In [1]: import numpy as np

In [2]: from numpy import linalg as LA

In [3]: np.set_printoptions(precision=2, suppress=True, linewidth=120)

In [4]: rd = lambda a: np.round(a, 2) + 0

In [5]: E = np.loadtxt("block0.csv", delimiter=",")

In [6]: rd(E)
Out[6]: 
array([[-0.57,  0.49, -0.66, -0.08],
       [-0.05, -0.29, -0.28,  0.91],
       [ 0.82,  0.37, -0.44,  0.03],
       [-0.05,  0.74,  0.55,  0.4 ]])

In [7]: cov = E.T @ E

In [8]: np.trace(cov), (E ** 2).sum()
Out[8]: (np.float64(4.0), np.float64(4.0))

In [9]: LA.matrix_rank(cov)
Out[9]: np.int64(4)

In [10]: (E @ E.T).shape
Out[10]: (4, 4)

In [11]: rd(cov)
Out[11]: 
array([[1., 0., 0., 0.],
       [0., 1., 0., 0.],
       [0., 0., 1., 0.],
       [0., 0., 0., 1.]])

In [12]: arr = np.load("run8.npy")

In [13]: arr
Out[13]: 
array([[2, 5, 2, 3, 1, 0],
       [0, 2, 5, 2, 3, 1],
       [1, 0, 2, 5, 2, 3],
       [3, 1, 0, 2, 5, 2],
       [2, 3, 1, 0, 2, 5],
       [5, 2, 3, 1, 0, 2]])

In [14]: rd(np.abs(LA.eigvals(arr)).max())
Out[14]: np.float64(13.0)

In [15]: rd(np.sort(np.abs(LA.eigvals(arr))))
Out[15]: array([ 3.  ,  3.61,  3.61,  5.2 ,  5.2 , 13.  ])

In [16]: (arr - arr.T) / 2
Out[16]: 
array([[ 0. ,  2.5,  0.5,  0. , -0.5, -2.5],
       [-2.5,  0. ,  2.5,  0.5,  0. , -0.5],
       [-0.5, -2.5,  0. ,  2.5,  0.5,  0. ],
       [ 0. , -0.5, -2.5,  0. ,  2.5,  0.5],
       [ 0.5,  0. , -0.5, -2.5,  0. ,  2.5],
       [ 2.5,  0.5,  0. , -0.5, -2.5,  0. ]])
